>>> import numpy as np
>>> np.set_printoptions(suppress=True, linewidth=160)
>>> rng = np.random.default_rng(34284)
>>> M = np.eye(8, dtype=int)[rng.permutation(8)]
>>> M
array([[0, 0, 0, 0, 0, 1, 0, 0],
       [1, 0, 0, 0, 0, 0, 0, 0],
       [0, 0, 0, 0, 0, 0, 0, 1],
       [0, 0, 0, 1, 0, 0, 0, 0],
       [0, 0, 0, 0, 1, 0, 0, 0],
       [0, 1, 0, 0, 0, 0, 0, 0],
       [0, 0, 1, 0, 0, 0, 0, 0],
       [0, 0, 0, 0, 0, 0, 1, 0]])
>>> (np.linalg.matrix_power((M != 0) + (M.T != 0) + np.eye(8), 8) > 0).astype(int)
array([[1, 1, 0, 0, 0, 1, 0, 0],
       [1, 1, 0, 0, 0, 1, 0, 0],
       [0, 0, 1, 0, 0, 0, 1, 1],
       [0, 0, 0, 1, 0, 0, 0, 0],
       [0, 0, 0, 0, 1, 0, 0, 0],
       [1, 1, 0, 0, 0, 1, 0, 0],
       [0, 0, 1, 0, 0, 0, 1, 1],
       [0, 0, 1, 0, 0, 0, 1, 1]])
>>> W0 = np.load("layer4.npy")
>>> W0
array([[ 6, -5,  4],
       [ 4,  6, -5],
       [-5,  4,  6]])
>>> np.round(W0.mean(axis=0), 2)
array([1.67, 1.67, 1.67])
>>> np.count_nonzero(W0)
np.int64(9)
>>> np.diff(W0, axis=0)
array([[-2, 11, -9],
       [-9, -2, 11]])
>>> W0.shape
(3, 3)
>>> np.round(np.linalg.svd(W0, compute_uv=False), 2)
array([10.15, 10.15,  5.  ])
>>> np.unravel_index(np.abs(W0).argmax(), W0.shape)
(np.int64(0), np.int64(0))
>>> Q, R = np.linalg.qr(W0)
>>> np.round(np.abs(np.diag(R)), 2)
array([8.77, 8.26, 7.11])
>>> round(abs(R[0, 0]), 2), round(float(np.linalg.norm(W0[:, 0])), 2)
(np.float64(8.77), 8.77)
>>> round(np.trace(Q @ Q.T), 2)
np.float64(3.0)
>>> R.round(2)
array([[-8.77,  2.96,  2.96],
       [ 0.  , -8.26,  4.21],
       [ 0.  ,  0.  ,  7.11]])
